$ python -q
>>> import numpy as np
>>> import numpy.linalg as la
>>> np.set_printoptions(precision=4, suppress=True, linewidth=200, legacy="1.25")
>>> def rd(a):
...     return np.round(a, 4) + 0
... 
>>> rng = np.random.default_rng(206135)
>>> mat = rng.normal(size=(28, 6)) + 10 * np.array([-2, -1, -4, 5, 0, -7])
>>> print(rd(mat))
[[-19.2514  -9.7797 -41.5675  48.7929  -0.274  -72.2414]
 [-20.768   -8.3061 -39.6759  50.7488   0.5543 -71.0621]
 [-20.0284  -9.0479 -38.3278  49.2684  -0.004  -70.2143]
 [-20.4664  -8.3917 -40.8606  49.7044  -0.9324 -69.7409]
 [-18.2227  -9.8974 -39.458   50.4421   1.3602 -68.7415]
 [-21.2365 -10.4799 -39.1033  49.1767   0.5851 -70.3111]
 [-20.1997 -10.4024 -37.7891  48.4975   0.5606 -69.2522]
 [-19.4189  -8.8253 -39.7665  50.4315   0.5566 -69.4299]
 [-19.603  -10.7298 -40.8293  49.9431   0.4329 -70.4447]
 [-20.4698 -11.7958 -40.4288  51.9573   0.7363 -69.5583]
 [-20.6946 -10.4703 -40.1023  49.4522  -1.8709 -69.3416]
 [-20.0139 -11.4694 -39.9265  51.5862   2.1957 -69.2177]
 [-18.3691 -12.3254 -40.0974  49.815   -1.4654 -71.7469]
 [-19.3048 -11.2424 -40.9546  50.5638   0.1062 -70.3201]
 [-20.4973  -9.5536 -39.9222  49.9773   0.0016 -71.9161]
 [-18.9764  -9.9607 -39.2356  51.0904  -0.1098 -70.0656]
 [-19.9265 -10.6607 -40.6245  50.308    0.9395 -71.3678]
 [-21.3424 -10.4155 -40.0967  51.0998  -1.1499 -69.9404]
 [-20.3904 -11.1762 -40.4065  50.9624  -0.2278 -67.0612]
 [-19.329   -9.745  -41.4846  48.9544   1.9583 -68.9827]
 [-19.5174 -10.0586 -40.1095  52.8249  -0.7204 -69.4571]
 [-20.9758 -11.2034 -40.1025  50.5813   1.8167 -69.5569]
 [-20.5187 -10.1562 -40.0362  50.6039  -0.224  -71.099 ]
 [-20.3717 -10.9627 -38.6424  48.8427   0.4365 -69.7079]
 [-19.0757 -10.0875 -40.2625  51.1559   0.7169 -68.2452]
 [-19.7545 -10.3479 -38.2519  48.8975   0.5716 -68.7734]
 [-20.2284  -9.438  -39.76    50.0862  -1.3457 -71.6379]
 [-21.0815 -10.0013 -40.6183  48.9769  -1.2937 -69.0552]]
>>> Uu, sv, Vh = la.svd(mat)
>>> print(rd(sv))
[516.0561   6.768    5.0999   4.7003   4.4519   4.0808]
>>> out = Uu[:, :1] @ np.diag(sv[:1]) @ Vh[:1]
>>> print(rd(la.norm(mat - out, 2)), rd(sv[1]))
6.768 6.768
>>> out = mat / np.sqrt((mat ** 2).mean(axis=1, keepdims=True))
>>> print(la.matrix_rank(mat - mat.mean(axis=1, keepdims=True)))
5
>>> print(rd(la.norm(out, axis=1)))
[2.4495 2.4495 2.4495 2.4495 2.4495 2.4495 2.4495 2.4495 2.4495 2.4495 2.4495 2.4495 2.4495 2.4495 2.4495 2.4495 2.4495 2.4495 2.4495 2.4495 2.4495 2.4495 2.4495 2.4495 2.4495 2.4495 2.4495 2.4495]
>>> print(la.matrix_rank(out) == la.matrix_rank(mat))
True
>>> print(rd(out[4]))
[-0.4639 -0.252  -1.0045  1.2841  0.0346 -1.7499]
>>> x = np.array([2, 2, 1, 1, 1, 2])
>>> rhs = mat @ x
>>> print(rd(la.pinv(mat) @ mat))
[[1. 0. 0. 0. 0. 0.]
 [0. 1. 0. 0. 0. 0.]
 [0. 0. 1. 0. 0. 0.]
 [0. 0. 0. 1. 0. 0.]
 [0. 0. 0. 0. 1. 0.]
 [0. 0. 0. 0. 0. 1.]]
>>> rhs = rhs + 0.05 * rng.normal(size=28)
>>> print(rd(rhs))
[-195.6502 -188.6252 -187.7625 -189.3702 -181.3382 -193.3868 -188.395  -184.1089 -191.963  -191.4617 -193.4998 -187.4632 -196.635  -192.0368 -193.9082 -186.2471 -193.3283 -193.5636 -186.9663
 -186.6197 -186.0225 -191.1499 -193.1636 -191.4388 -183.1988 -186.534  -193.5869 -193.2505]
>>> coef, *_ = la.lstsq(mat, rhs)
>>> print(rd(mat.T @ (rhs - mat @ coef)))
[0. 0. 0. 0. 0. 0.]
>>> print([round(float(la.norm(la.solve(mat.T @ mat + lam * np.eye(6), mat.T @ rhs))), 2) for lam in (0, 1, 10, 100)])
[3.88, 3.76, 3.05, 2.07]
>>> print(coef.round())
[2. 2. 1. 1. 1. 2.]
>>> print(rd(coef))
[2.0066 1.9962 1.005  1.006  1.0121 2.0001]
>>> print(rd(la.norm(rhs - mat @ coef)))
0.2325
>>> K = np.array([[0, 1, -4, 4, 2, 9, 4],
...     [-1, 0, 8, -6, -5, 8, 0],
...     [4, -8, 0, 12, 14, 1, -5],
...     [-4, 6, -12, 0, -7, 9, -12],
...     [-2, 5, -14, 7, 0, 0, 8],
...     [-9, -8, -1, -9, 0, 0, -1],
...     [-4, 0, 5, 12, -8, 1, 0]])
>>> x = np.array([1, 1, 1, -3, 0, -1, 2])
>>> print(K @ (2 * x))
[ -32   34 -102  -86  -32   14  -72]
>>> print(K @ x)
[-16  17 -51 -43 -16   7 -36]
>>> print((K @ x).argmax())
1
>>> print(K @ np.eye(7)[1])
[ 1.  0. -8.  6.  5. -8.  0.]
>>> Uu, sv, Vh = la.svd(K)
>>> print(np.argmax(sv[:-1] / (sv[1:] + 1e-6)) + 1)
6
>>> out = Uu[:, :6] @ np.diag(sv[:6]) @ Vh[:6]
>>> print(rd(la.norm(K - out, 2)), rd(sv[6]))
0.0 0.0
>>> print(la.matrix_rank(K, rtol=0.05))
6
>>> print(la.matrix_rank(out))
6
>>> print(rd(np.abs(K - out).max()))
0.0
>>> print(rd(out))
[[  0.   1.  -4.   4.   2.   9.   4.]
 [ -1.   0.   8.  -6.  -5.   8.   0.]
 [  4.  -8.   0.  12.  14.   1.  -5.]
 [ -4.   6. -12.   0.  -7.   9. -12.]
 [ -2.   5. -14.   7.   0.   0.   8.]
 [ -9.  -8.  -1.  -9.   0.   0.  -1.]
 [ -4.   0.   5.  12.  -8.   1.   0.]]
>>> print(rd(la.norm(K - out) / la.norm(K)))
0.0
>>> X = np.loadtxt("x.csv", delimiter=",")
>>> print(rd(X))
[[ 0.931  -0.2069 -0.2069 -0.069  -0.2069]
 [-0.2069  0.3793 -0.6207 -0.2069 -0.6207]
 [-0.2069 -0.6207  0.3793 -0.2069 -0.6207]
 [-0.069  -0.2069 -0.2069  0.931  -0.2069]
 [-0.2069 -0.6207 -0.6207 -0.2069  0.3793]]
>>> ev, evecs = la.eigh(X)
>>> x = np.array([-2, -5, 4, 5, -1])
>>> print(rd(evecs * np.abs(ev) @ evecs.T))
[[1. 0. 0. 0. 0.]
 [0. 1. 0. 0. 0.]
 [0. 0. 1. 0. 0.]
 [0. 0. 0. 1. 0.]
 [0. 0. 0. 0. 1.]]
>>> print(rd(evecs * np.maximum(ev, 0) @ evecs.T))
[[ 0.9655 -0.1034 -0.1034 -0.0345 -0.1034]
 [-0.1034  0.6897 -0.3103 -0.1034 -0.3103]
 [-0.1034 -0.3103  0.6897 -0.1034 -0.3103]
 [-0.0345 -0.1034 -0.1034  0.9655 -0.1034]
 [-0.1034 -0.3103 -0.3103 -0.1034  0.6897]]
>>> print(rd(x @ X @ x / (x @ x)), rd(ev[0]), rd(ev[-1]))
0.9913 -1.0 1.0
>>> print(rd(x @ X @ x))
70.3793
>>> Uu, sv, Vh = la.svd(K)
>>> evecs = Vh[:(sv > 1e-8).sum()]
>>> x = K[5] + -2 * K[6] + rng.integers(2) * np.eye(7)[5]
>>> print(x)
[ -1.  -8. -11. -33.  16.  -2.  -1.]
>>> print(rd(np.diag(evecs.T @ evecs)))
[0.6685 0.6332 0.9292 0.9998 0.7753 0.9991 0.995 ]
>>> print(np.allclose(evecs.T @ evecs @ x, x))
True
>>> print(np.allclose(X, X.T))
True
>>> ev, evecs = la.eigh(X)
>>> print((ev > 1e-8).sum(), (ev < -1e-8).sum())
4 1
>>> print(rd(evecs @ np.diag(ev) @ evecs.T))
[[ 0.931  -0.2069 -0.2069 -0.069  -0.2069]
 [-0.2069  0.3793 -0.6207 -0.2069 -0.6207]
 [-0.2069 -0.6207  0.3793 -0.2069 -0.6207]
 [-0.069  -0.2069 -0.2069  0.931  -0.2069]
 [-0.2069 -0.6207 -0.6207 -0.2069  0.3793]]
>>> print(np.unique(ev.round(6) + 0, return_counts=True)[1])
[1 4]
>>> print(rd(la.svd(X, compute_uv=False)))
[1. 1. 1. 1. 1.]
>>> print(rd(ev.sum()), np.trace(X))
3.0 3.0
>>> ev, evecs = la.eig(X)
>>> print(rd(np.sort(la.eigvals(la.inv(X)))))
[-1.  1.  1.  1.  1.]
>>> print(rd(np.sort(la.eigvals(X @ X))))
[1. 1. 1. 1. 1.]
>>> print(rd(np.sort(la.eigvals(X.T))))
[-1.  1.  1.  1.  1.]
>>> F = np.loadtxt("data.csv", delimiter=",")
>>> print(F)
[[ 0.9015  0.7699 -0.9626 -0.0898 -0.8511]
 [-0.964  -0.9843  0.9767 -0.1194  0.9727]
 [-0.9767 -0.9201 -0.2913  0.7932  0.0898]
 [ 0.4301  0.9879 -0.7857 -0.9402  0.9748]
 [-0.9579  0.7616 -0.9937 -0.1194  0.8832]
 [ 0.3799  0.5649 -0.9995  0.8243 -0.9892]
 [ 0.9727  0.9914 -0.9928 -0.6696 -0.6696]
 [-0.9468 -0.9984  0.9974  0.9402 -0.6963]
 [-0.9973 -0.9972  0.994   0.8937  0.6351]
 [ 0.1194  0.9997 -1.     -0.9246  0.9341]
 [ 0.8337 -0.8483  0.9962 -0.8511  0.8977]
 [-0.9903 -0.9998  0.4542  0.9905 -0.9508]
 [ 0.2543  0.0599  0.4542  0.8337 -0.9716]
 [-0.9562  0.8875 -0.9979 -0.2636  0.9121]
 [-0.6044  0.2355 -0.9827 -0.3969  0.7699]
 [ 0.508  -0.8041 -0.6351  0.9498 -0.9977]
 [-0.5649  0.8483  0.1096 -0.7932  0.9743]
 [-0.8764 -0.984   0.9959 -0.2913  0.964 ]]
>>> dist = la.norm(F[:, None] - F[None], axis=-1)
>>> print(dist[14].round(6).argsort(kind="stable")[:4])
[14  4 13  9]
>>> print(np.flatnonzero(dist[14] < dist.mean() / 2))
[ 4 13 14]
>>> print(la.matrix_rank(dist ** 2))
7
>>> print((dist + 1e9 * np.eye(18)).round(6).argmin(axis=1))
[ 6 17 11  9 13  0  0 11  1  3 17  7 15  4  4 12 13  1]
>>> print(np.unravel_index(dist.round(6).argmax(), dist.shape))
(6, 8)
>>> P = F @ la.solve(F.T @ F, F.T)
>>> print(la.matrix_rank(np.eye(18) - P))
13
>>> print(rd(np.trace(P)))
5.0
>>> print(rd(la.eigvalsh(P)))
[0. 0. 0. 0. 0. 0. 0. 0. 0. 0. 0. 0. 0. 1. 1. 1. 1. 1.]
>>> print(np.allclose(P @ P, P))
True
>>> W2 = F[[2, 7]].astype(float)
>>> for _ in range(3):
...     idx = la.norm(F[:, None] - W2, axis=-1).argmin(axis=1)
...     W2 = np.array([F[idx == j].mean(axis=0) for j in range(2)])
... 
>>> print(idx)
[0 1 1 0 0 0 0 1 1 0 1 1 1 0 0 1 0 1]
>>> print(rd(W2))
[[-0.0311  0.783  -0.845  -0.3748  0.3265]
 [-0.4617 -0.8307  0.5491  0.4599 -0.0063]]
>>> print(np.abs(W2[1] - W2[0]).argmax())
1
>>> out = np.array([[3, 1, 1], [0, 0, 2], [0, 0, 3], [2, 2, 1], [2, 3, 3]])
>>> print(la.matrix_rank(np.vstack([W2, out.T])))
5
>>> print(rd(np.einsum("ik,kj->ij", W2, out)))
[[-0.1898  0.1989 -0.3955]
 [-0.478   0.4391 -0.0348]]
>>> print(np.vstack([W2, out.T]).shape)
(5, 5)
>>> print(rd(np.einsum("ij->j", W2)))
[-0.4928 -0.0477 -0.2959  0.0851  0.3202]
>>> out = F / la.norm(F, axis=1, keepdims=True)
>>> C2 = out @ out.T
>>> print((C2 - 2 * np.eye(18)).round(6).argmax(axis=1))
[ 6 17 11  9 13  0  0 11  1  3 17  7 15  4  4  5 13  1]
>>> print(rd(np.degrees(np.arccos(np.clip(C2[17, 4], -1, 1)))))
90.2184
>>> m1 = np.load("dump.npy")
>>> print(m1)
[[ 1  0  0]
 [-2  1  0]
 [ 2  3  1]]
>>> Uu, sv, Vh = la.svd(m1)
>>> print(np.argmax(sv[:-1] / (sv[1:] + 1e-6)) + 1)
2
>>> print(rd(sv))
[3.8052 2.3468 0.112 ]
>>> out = Uu[:, :2] @ np.diag(sv[:2]) @ Vh[:2]
>>> print(rd(np.abs(m1 - out).max()))
0.1003
>>> print(rd(la.norm(m1 - out) / la.norm(m1)))
0.025
>>> print(rd(out))
[[ 0.9892 -0.0258  0.1003]
 [-2.0041  0.9903  0.0379]
 [ 2.0013  3.003   0.9884]]
